$ ipython --no-banner

In [1]: import numpy as np

In [2]: import numpy.linalg as la

In [3]: np.set_printoptions(precision=3, suppress=True, linewidth=120, legacy="1.25")

In [4]: def tidy(a):
   ...:     return np.round(a, 3) + 0
   ...: 

In [5]: r0 = np.array([3, -2, -2, -3])

In [6]: F = np.array([np.roll(r0, i) for i in range(4)])

In [7]: print(F)
[[ 3 -2 -2 -3]
 [-3  3 -2 -2]
 [-2 -3  3 -2]
 [-2 -2 -3  3]]

In [8]: hat = np.triu(np.array([[1, 0, 5, 2], [4, 7, 0, 8], [9, 1, 6, 5], [5, 5, 3, 1]]), 1) + np.eye(4)

In [9]: A2 = hat @ F @ la.inv(hat)

In [10]: print(tidy(np.poly(A2)))
[   1.  -12.   22.  188. -624.]

In [11]: print(A2)
[[ -11.  -21.   62. -127.]
 [ -19.  -13.   69. -181.]
 [ -12.  -13.   48.  -99.]
 [  -2.   -2.    7.  -12.]]

In [12]: mat = np.loadtxt("m.csv", delimiter=",")

In [13]: print(mat)
[[0. 1. 1. 0.]
 [0. 1. 1. 0.]
 [0. 0. 1. 2.]
 [1. 1. 0. 2.]]

In [14]: print(tidy(la.norm(mat, 2) / la.norm(mat)))
0.824

In [15]: print(la.cond(mat) > 100)
True

In [16]: left, sig, VT = la.svd(mat)

In [17]: evecs = VT[:(sig > 1e-8).sum()]

In [18]: rng = np.random.default_rng(23)

In [19]: x0 = mat[1] + -1 * mat[0] + rng.integers(2) * np.eye(4)[3]

In [20]: print(x0)
[0. 0. 0. 0.]

In [21]: print(la.matrix_rank(np.vstack([mat, x0])))
3

In [22]: left, sig, VT = la.svd(mat, full_matrices=False)

In [23]: print(np.allclose(left * sig @ VT, mat))
True

In [24]: print(tidy(np.abs(VT[0])))
[0.223 0.359 0.335 0.842]

In [25]: print(np.abs(left[:, 0]).round(6).argmax())
3

In [26]: r0, r1 = mat[1], mat[3]

In [27]: print(r0 @ r0)
2.0

In [28]: pr = (r0 @ r1) / (r0 @ r0) * r0

In [29]: print(r1 - pr)
[ 1.   0.5 -0.5  2. ]

In [30]: print(la.matrix_rank(np.outer(r0, r1)))
1

In [31]: def softmax(z):
    ...:     e = np.exp(z - z.max(axis=-1, keepdims=True))
    ...:     return e / e.sum(axis=-1, keepdims=True)
    ...: 

In [32]: print(tidy(softmax(mat[2] + -1)))
[0.083 0.083 0.225 0.61 ]

In [33]: print(tidy(softmax(10 * mat[2])))
[0. 0. 0. 1.]

In [34]: S = mat @ mat.T / np.sqrt(4)

In [35]: print(tidy(softmax(S)[2] @ mat))
[0.323 0.467 0.677 1.712]
